$ ipython --no-banner

In [1]: import numpy as np

In [2]: import numpy.linalg as la

In [3]: np.set_printoptions(precision=2, suppress=True, linewidth=200, sign=" ")

In [4]: arr = np.loadtxt("dump.csv", delimiter=",")

In [5]: arr
Out[5]: 
array([[ 1.  ,  0.  ,  0.  ],
       [ 0.  ,  0.5 ,  0.87],
       [ 0.  , -0.87,  0.5 ]])

In [6]: cov = arr.T @ arr

In [7]: (arr @ arr.T).shape
Out[7]: (3, 3)

In [8]: la.eigvalsh(cov)[::-1]
Out[8]: array([ 1.,  1.,  1.])

In [9]: rng = np.random.default_rng(567)

In [10]: idx = rng.permutation(3)

In [11]: A2 = arr[:, idx] * rng.choice([-1, 1], 3)

In [12]: A2
Out[12]: 
array([[ 1.  , -0.  , -0.  ],
       [ 0.  , -0.87, -0.5 ],
       [ 0.  , -0.5 ,  0.87]])

In [13]: left, _, Vt = la.svd(arr.T @ A2)

In [14]: print(left @ Vt)
[[ 1.  0.  0.]
 [ 0.  0. -1.]
 [ 0. -1.  0.]]

In [15]: la.lstsq(arr, A2)[0]
Out[15]: 
array([[ 1.,  0.,  0.],
       [ 0.,  0., -1.],
       [ 0., -1.,  0.]])

In [16]: (arr - arr.T) / 2
Out[16]: 
array([[ 0.  ,  0.  ,  0.  ],
       [ 0.  ,  0.  ,  0.87],
       [ 0.  , -0.87,  0.  ]])

In [17]: print(np.trace(arr))
2.0

In [18]: arr @ arr
Out[18]: 
array([[ 1.  ,  0.  ,  0.  ],
       [ 0.  , -0.5 ,  0.87],
       [ 0.  , -0.87, -0.5 ]])

In [19]: u = np.array([-1, -3, -2, -2, -2]) + 0.5

In [20]: data = np.eye(5) - 2 * np.outer(u, u) / (u @ u)

In [21]: data
Out[21]: 
array([[ 0.96, -0.19, -0.11, -0.11, -0.11],
       [-0.19,  0.06, -0.57, -0.57, -0.57],
       [-0.11, -0.57,  0.66, -0.34, -0.34],
       [-0.11, -0.57, -0.34,  0.66, -0.34],
       [-0.11, -0.57, -0.34, -0.34,  0.66]])

In [22]: w, V = la.eig(data)

In [23]: np.sort(la.eigvals(data.T))
Out[23]: array([-1.,  1.,  1.,  1.,  1.])

In [24]: np.sort(la.eigvals(data @ data))
Out[24]: array([ 1.,  1.,  1.,  1.,  1.])

In [25]: np.sort(la.eigvals(arr).real)
Out[25]: array([ 0.5,  0.5,  1. ])

In [26]: (la.matrix_power((arr != 0) + (arr.T != 0) + np.eye(3), 3) > 0).astype(int)
Out[26]: 
array([[ 1,  0,  0],
       [ 0,  1,  1],
       [ 0,  1,  1]])

In [27]: arr @ arr
Out[27]: 
array([[ 1.  ,  0.  ,  0.  ],
       [ 0.  , -0.5 ,  0.87],
       [ 0.  , -0.87, -0.5 ]])

In [28]: np.round(la.det(arr), 2)
Out[28]: np.float64(1.0)

In [29]: np.diff(data, axis=0)
Out[29]: 
array([[-1.15,  0.25, -0.45, -0.45, -0.45],
       [ 0.08, -0.62,  1.23,  0.23,  0.23],
       [ 0.  ,  0.  , -1.  ,  1.  ,  0.  ],
       [ 0.  ,  0.  ,  0.  , -1.  ,  1.  ]])

In [30]: data.shape
Out[30]: (5, 5)

In [31]: la.svd(data, compute_uv=False)
Out[31]: array([ 1.,  1.,  1.,  1.,  1.])

In [32]: la.matrix_rank(data)
Out[32]: np.int64(5)

In [33]: print(round(float(np.abs(data).max()), 2))
0.96

In [34]: print(round(float(la.norm(data)), 2))
2.24

In [35]: F = np.load("m.npy")

In [36]: print(F)
[[-2.  1.  0.  0.  0.]
 [ 0. -2.  1.  0.  0.]
 [ 0.  0. -2.  1.  0.]
 [ 0.  0.  0. -2.  1.]
 [ 0.  0.  0.  0. -2.]]

In [37]: print(np.abs(F).max())
2.0

In [38]: print(F - F[0])
[[ 0.  0.  0.  0.  0.]
 [ 2. -3.  1.  0.  0.]
 [ 2. -1. -2.  1.  0.]
 [ 2. -1.  0. -2.  1.]
 [ 2. -1.  0.  0. -2.]]

In [39]: print(np.count_nonzero(F))
9

In [40]: F.shape
Out[40]: (5, 5)

In [41]: np.diff(F, axis=0)
Out[41]: 
array([[ 2., -3.,  1.,  0.,  0.],
       [ 0.,  2., -3.,  1.,  0.],
       [ 0.,  0.,  2., -3.,  1.],
       [ 0.,  0.,  0.,  2., -3.]])

In [42]: A2 = np.array([[5, 3, 0], [3, 2, 4], [3, 0, 5], [0, 5, 4], [4, 3, 1]])

In [43]: np.einsum("ij->j", F)
Out[43]: array([-2., -1., -1., -1., -1.])

In [44]: la.matrix_rank(np.vstack([F, A2.T]))
Out[44]: np.int64(5)

In [45]: np.einsum("ij,ij->i", F, F)
Out[45]: array([ 5.,  5.,  5.,  5.,  4.])

In [46]: print(la.matrix_rank(F - F[0, 0] * np.eye(5)))
4

In [47]: F @ F
Out[47]: 
array([[ 4., -4.,  1.,  0.,  0.],
       [ 0.,  4., -4.,  1.,  0.],
       [ 0.,  0.,  4., -4.,  1.],
       [ 0.,  0.,  0.,  4., -4.],
       [ 0.,  0.,  0.,  0.,  4.]])

In [48]: [int(la.matrix_rank(la.matrix_power(F, p))) for p in range(1, 6)]
Out[48]: [5, 5, 5, 5, 5]

In [49]: np.sort(la.eigvals(F))
Out[49]: array([-2., -2., -2., -2., -2.])

In [50]: np.allclose(F @ F.T, F.T @ F)
Out[50]: False

In [51]: (F - F.T) / 2
Out[51]: 
array([[ 0. ,  0.5,  0. ,  0. ,  0. ],
       [-0.5,  0. ,  0.5,  0. ,  0. ],
       [ 0. , -0.5,  0. ,  0.5,  0. ],
       [ 0. ,  0. , -0.5,  0. ,  0.5],
       [ 0. ,  0. ,  0. , -0.5,  0. ]])

In [52]: (F + F.T) / 2
Out[52]: 
array([[-2. ,  0.5,  0. ,  0. ,  0. ],
       [ 0.5, -2. ,  0.5,  0. ,  0. ],
       [ 0. ,  0.5, -2. ,  0.5,  0. ],
       [ 0. ,  0. ,  0.5, -2. ,  0.5],
       [ 0. ,  0. ,  0. ,  0.5, -2. ]])

In [53]: W0 = np.load("sample18.npy")

In [54]: W0
Out[54]: 
array([[-38.97,  39.05,  37.04,  40.03],
       [-35.94,   7.19, -26.96,   3.8 ],
       [ 39.03, -38.98, -37.07, -39.87],
       [  0.12,   0.18,   0.  ,   0.01],
       [ 22.17, -12.98,  -2.93, -11.92]])

In [55]: left, sigma, Vt = la.svd(W0)

In [56]: np.argmax(sigma[:-1] / (sigma[1:] + 1e-6)) + 1
Out[56]: np.int64(2)

In [57]: A2 = left[:, :2] @ np.diag(sigma[:2]) @ Vt[:2]

In [58]: round(float(np.abs(W0 - A2).max()), 2)
Out[58]: 0.49

In [59]: print(la.matrix_rank(W0, rtol=0.05))
2

In [60]: la.matrix_rank(A2)
Out[60]: np.int64(2)

In [61]: th = rng.uniform(0, 2 * np.pi, 28)

In [62]: Q, _ = la.qr(np.array([[-0.5, -1.1], [0.1, 0.3], [-0.6, 0.8]]))

In [63]: A = 3 * np.c_[np.cos(th), np.sin(th)] @ Q.T

In [64]: A
Out[64]: 
array([[-0.02,  0.12,  3.  ],
       [ 2.91, -0.72, -0.2 ],
       [-2.9 ,  0.7 , -0.36],
       [ 1.99, -0.57, -2.17],
       [ 2.73, -0.71, -1.03],
       [-2.08,  0.43, -2.12],
       [-1.78,  0.53,  2.35],
       [ 1.23, -0.2 ,  2.73],
       [ 2.29, -0.63, -1.84],
       [ 2.28, -0.49,  1.89],
       [-2.91,  0.71, -0.14],
       [ 0.51, -0.01,  2.96],
       [-2.3 ,  0.63,  1.82],
       [-1.94,  0.39, -2.26],
       [ 1.18, -0.39, -2.73],
       [ 0.12, -0.14, -2.99],
       [ 0.7 , -0.28, -2.9 ],
       [ 2.91, -0.72, -0.11],
       [ 0.17, -0.15, -2.99],
       [-1.95,  0.56,  2.21],
       [-2.88,  0.69, -0.47],
       [-2.44,  0.54, -1.66],
       [ 1.3 , -0.22,  2.7 ],
       [-2.25,  0.62,  1.88],
       [-0.37, -0.02, -2.98],
       [ 2.51, -0.56,  1.54],
       [ 1.08, -0.37, -2.77],
       [-1.64,  0.5 ,  2.46]])

In [65]: # rank 2

In [66]: W1 = np.array([[-3, -5, -9, -1, -6, -8],
    ...:     [-4, 3, 4, 3, 1, -6],
    ...:     [-8, 6, -2, -7, -9, 5]])

In [67]: coef = np.array([0, 2, 2, -2, 2, -2])

In [68]: H = np.maximum(A @ W1 + coef, 0)

In [69]: (H > 0).mean(axis=0)
Out[69]: array([ 0.54,  0.54,  0.54,  0.54,  0.54,  0.5 ])

In [70]: la.matrix_rank(H)
Out[70]: np.int64(6)

In [71]: W2 = np.array([[-1, 1, 2],
    ...:     [1, -1, 2],
    ...:     [2, 2, 1],
    ...:     [0, -2, 2],
    ...:     [2, 2, -2],
    ...:     [-1, 1, 1]])

In [72]: (H @ W2).round(6).argmax(axis=1)
Out[72]: array([ 2,  0,  1,  2,  2,  1,  2,  2,  2,  2,  1,  2,  2,  1,  2,  1,  1,  0,  1,  2,  1,  1,  2,  2,  1,  0,  2,  2])

In [73]: Xc = A - A.mean(axis=0)

In [74]: V = la.svd(Xc)[2][:2]

In [75]: A2 = Xc - Xc @ V.T @ V

In [76]: round(float(la.norm(A2) / la.norm(Xc)), 2)
Out[76]: 0.0

In [77]: np.round(A2.std(axis=0), 2) + 0
Out[77]: array([ 0.,  0.,  0.])

In [78]: rk = la.matrix_rank(A)

In [79]: rk
Out[79]: np.int64(2)

In [80]: N = la.svd(A)[2][rk:].T

In [81]: [int(la.matrix_rank(A[:i])) for i in range(1, len(A) + 1)]
Out[81]: 
[1,
 2,
 2,
 2,
 2,
 2,
 2,
 2,
 2,
 2,
 2,
 2,
 2,
 2,
 2,
 2,
 2,
 2,
 2,
 2,
 2,
 2,
 2,
 2,
 2,
 2,
 2,
 2]

In [82]: N[:, 0] / N[np.abs(N[:, 0]).round(6).argmax(), 0]
Out[82]: array([ 0.25,  1.  , -0.04])

In [83]: [int(la.matrix_rank(A[:, :j + 1])) for j in range(3)]
Out[83]: [1, 2, 2]

In [84]: np.round(N @ N.T, 2) + 0
Out[84]: 
array([[ 0.06,  0.23, -0.01],
       [ 0.23,  0.94, -0.04],
       [-0.01, -0.04,  0.  ]])

In [85]: N.shape
Out[85]: (3, 1)

In [86]: W2 = A[[24, 1]].astype(float)

In [87]: for _ in range(7):
    ...:     idx = la.norm(A[:, None] - W2, axis=-1).argmin(axis=1)
    ...:     W2 = np.array([A[idx == j].mean(axis=0) for j in range(2)])
    ...: 

In [88]: idx
Out[88]: array([ 1,  1,  0,  1,  1,  0,  1,  1,  1,  1,  0,  1,  0,  0,  0,  0,  0,  1,  0,  0,  0,  0,  1,  0,  0,  1,  0,  1])

In [89]: np.bincount(idx)
Out[89]: array([ 15,  13])

In [90]: W2
Out[90]: 
array([[-1.25,  0.26, -1.23],
       [ 1.32, -0.28,  1.1 ]])

In [91]: W2[1] - W2[0]
Out[91]: array([ 2.58, -0.54,  2.33])

In [92]: cov = np.cov(A, rowvar=False)

In [93]: cov
Out[93]: 
array([[ 4.11, -1.02, -0.34],
       [-1.02,  0.26,  0.27],
       [-0.34,  0.27,  4.94]])

In [94]: A.std(axis=0)
Out[94]: array([ 1.99,  0.5 ,  2.18])

In [95]: print(np.argsort(-A.std(axis=0).round(6), kind="stable"))
[ 2  0  1]

In [96]: cov.shape
Out[96]: (3, 3)

In [97]: print(np.round(la.eigvalsh(cov)[::-1], 2) + 0)
[ 5.15  4.16  0.  ]

In [98]: print(round(np.corrcoef(A[:, 1], A[:, 2])[0, 1], 2))
0.24

In [99]: np.argwhere(np.triu(np.abs(np.corrcoef(A.T)) > 0.8, 1))
Out[99]: array([[ 0,  1]])

In [100]: mat = np.loadtxt("test7.csv", delimiter=",")

In [101]: mat
Out[101]: 
array([[ -3.21,   9.93,   0.42,  -4.23],
       [  3.8 ,  -5.3 ,   7.16,  -8.84],
       [  7.27, -10.82,  21.28,  -1.17],
       [  6.37,   0.37,   0.92,   0.68],
       [ -0.88,   2.82,   8.19,  -0.5 ],
       [  7.61,  -5.99,   1.79,  -7.6 ],
       [ -3.25,   4.08, -10.28,   5.88],
       [ -3.36,  -5.02, -13.67,   1.33],
       [  9.55,  -2.59, -10.42,   6.33],
       [  1.53,  12.07,  -8.1 ,  -2.7 ],
       [  6.52, -12.43,   1.22,   5.48],
       [  6.44,  -4.38, -10.12, -11.19],
       [ -6.73,   0.68,  -2.95,  -0.89],
       [ -4.37,   6.15,  -7.8 ,  -8.22],
       [ 11.37,   1.28, -10.19,  18.95],
       [ -0.31,  -0.83,  -6.3 ,   6.98],
       [  4.52,   1.51,  -2.19,   0.03],
       [ -4.14,  -3.32,   1.1 ,   6.65],
       [  3.83,   1.03,   3.47,  -3.25],
       [ -1.18,   0.  ,   5.5 ,  -2.97],
       [ -8.61,  -5.6 ,  18.76, -12.19],
       [  1.88,   0.53,  -3.12,  10.98],
       [  0.06,   0.18,   2.69,  -6.63],
       [  8.26,   1.7 ,  -2.82,   6.09],
       [ 11.44,   3.77,  -2.03,   4.21],
       [ -2.01,  -3.72,  14.36,  -4.81],
       [  7.9 ,  -0.16,  -5.35,  -0.18]])

In [102]: print(round(arr[:, 1] @ arr[:, 2], 2))
0.0

In [103]: la.norm(arr, axis=0)
Out[103]: array([ 1.,  1.,  1.])

In [104]: W2 = mat[[25, 9]].astype(float)

In [105]: for _ in range(4):
     ...:     idx = la.norm(mat[:, None] - W2, axis=-1).argmin(axis=1)
     ...:     W2 = np.array([mat[idx == j].mean(axis=0) for j in range(2)])
     ...: 

In [106]: idx
Out[106]: array([ 1,  0,  0,  1,  0,  0,  1,  1,  1,  1,  0,  1,  1,  1,  1,  1,  1,  1,  0,  0,  0,  1,  0,  1,  1,  0,  1])

In [107]: np.abs(W2[1] - W2[0]).argmax()
Out[107]: np.int64(2)

In [108]: W2
Out[108]: 
array([[ 1.64, -3.98,  8.44, -4.25],
       [ 2.58,  1.52, -5.46,  2.39]])

In [109]: Xc = mat - mat.mean(axis=0)

In [110]: V = la.svd(Xc)[2][:1]

In [111]: A2 = Xc - Xc @ V.T @ V

In [112]: (Xc @ V.T).std(axis=0)
Out[112]: array([ 9.85])

In [113]: A2.std(axis=0)
Out[113]: array([ 5.23,  4.84,  3.14,  5.05])

In [114]: round(float(la.norm(A2) / la.norm(Xc)), 2)
Out[114]: 0.69

In [115]: np.diag(V.T @ V)
Out[115]: array([ 0.04,  0.05,  0.67,  0.24])

In [116]: Xc = (mat - mat.mean(axis=0)) / mat.std(axis=0)

In [117]: Xc.std(axis=0)
Out[117]: array([ 1.,  1.,  1.,  1.])

In [118]: print(np.argwhere(np.abs(Xc) > 2))
[[  2   2]
 [  9   1]
 [ 10   1]
 [ 14   3]
 [ 20   2]]

In [119]: coef = la.lstsq(np.delete(Xc, 3, axis=1), Xc[:, 3])[0]

In [120]: np.round(1 - np.var(Xc[:, 3] - np.delete(Xc, 3, axis=1) @ coef), 2)
Out[120]: np.float64(0.25)

In [121]: np.abs(coef).argmax()
Out[121]: np.int64(2)

In [122]: coef
Out[122]: array([ 0.28, -0.04, -0.38])

In [123]: X = np.load("mat.npy")

In [124]: X
Out[124]: 
array([[ 1.6, -0.3,  0.7],
       [ 0.1,  0.7,  0.4],
       [ 0.7, -1.4,  0.9],
       [-1.5,  0. , -0.4],
       [-0.8,  0.1, -0.3]])

In [125]: proj = X @ la.solve(X.T @ X, X.T)

In [126]: print(proj @ X[:, 0])
[ 1.6  0.1  0.7 -1.5 -0.8]

In [127]: la.matrix_rank(np.eye(5) - proj)
Out[127]: np.int64(2)

In [128]: np.round((np.eye(5) - proj) @ X, 2) + 0
Out[128]: 
array([[ 0.,  0.,  0.],
       [ 0.,  0.,  0.],
       [ 0.,  0.,  0.],
       [ 0.,  0.,  0.],
       [ 0.,  0.,  0.]])

In [129]: np.diag(proj)
Out[129]: array([ 0.44,  0.99,  0.95,  0.51,  0.11])
